% python3 -q
>>> import numpy as np
>>> import numpy.linalg as la
>>> np.set_printoptions(precision=3, suppress=True, linewidth=200)
>>> rnd = lambda a: np.round(a, 3) + 0
>>> m1 = np.load("data.npy")
>>> rnd(m1)
array([[0.028, 0.083, 0.028, 0.139],
       [0.083, 0.25 , 0.083, 0.417],
       [0.028, 0.083, 0.028, 0.139],
       [0.139, 0.417, 0.139, 0.694]])
>>> # projection: eigenvalues are 0 or 1
>>> np.einsum("ii->", m1)
np.float64(1.0)
>>> rnd(la.det(m1[::-1]))
np.float64(0.0)
>>> rnd(la.det(m1.T))
np.float64(0.0)
>>> rnd(la.det(2 * m1)), rnd(la.det(m1))
(np.float64(0.0), np.float64(0.0))
>>> evals, evecs = la.eigh(m1)
>>> print(rnd(la.svd(m1, compute_uv=False)))
[1. 0. 0. 0.]
>>> rnd(evecs.T @ evecs)
array([[1., 0., 0., 0.],
       [0., 1., 0., 0.],
       [0., 0., 1., 0.],
       [0., 0., 0., 1.]])
>>> print(np.unique(evals.round(6) + 0, return_counts=True)[1])
[3 1]
>>> print((evals > 1e-8).sum(), (evals < -1e-8).sum())
1 0
>>> rnd(evecs @ np.diag(evals) @ evecs.T)
array([[0.028, 0.083, 0.028, 0.139],
       [0.083, 0.25 , 0.083, 0.417],
       [0.028, 0.083, 0.028, 0.139],
       [0.139, 0.417, 0.139, 0.694]])
>>> rnd(evals)
array([0., 0., 0., 1.])
>>> left, s, VT = la.svd(m1)
>>> rnd(s)
array([1., 0., 0., 0.])
>>> A2 = left[:, :1] @ np.diag(s[:1]) @ VT[:1]
>>> print(rnd(np.abs(m1 - A2).max()))
0.0
>>> la.matrix_rank(m1, rtol=0.05)
np.int64(1)
>>> la.matrix_rank(A2)
np.int64(1)
>>> rnd(A2)
array([[0.028, 0.083, 0.028, 0.139],
       [0.083, 0.25 , 0.083, 0.417],
       [0.028, 0.083, 0.028, 0.139],
       [0.139, 0.417, 0.139, 0.694]])
>>> blk = np.stack([m1, 3 * m1, m1[::-1]])
>>> rnd(la.norm(blk, axis=(1, 2)))
array([1., 3., 1.])
>>> print(rnd(np.einsum("bij,cij->bc", blk, blk)))
[[1.    3.    0.444]
 [3.    9.    1.333]
 [0.444 1.333 1.   ]]
>>> blk.shape
(3, 4, 4)
>>> print(rnd(blk.sum(axis=0)))
[[0.25  0.75  0.25  1.25 ]
 [0.361 1.083 0.361 1.806]
 [0.194 0.583 0.194 0.972]
 [0.583 1.75  0.583 2.917]]
>>> la.matrix_rank(blk.reshape(3, -1))
np.int64(2)
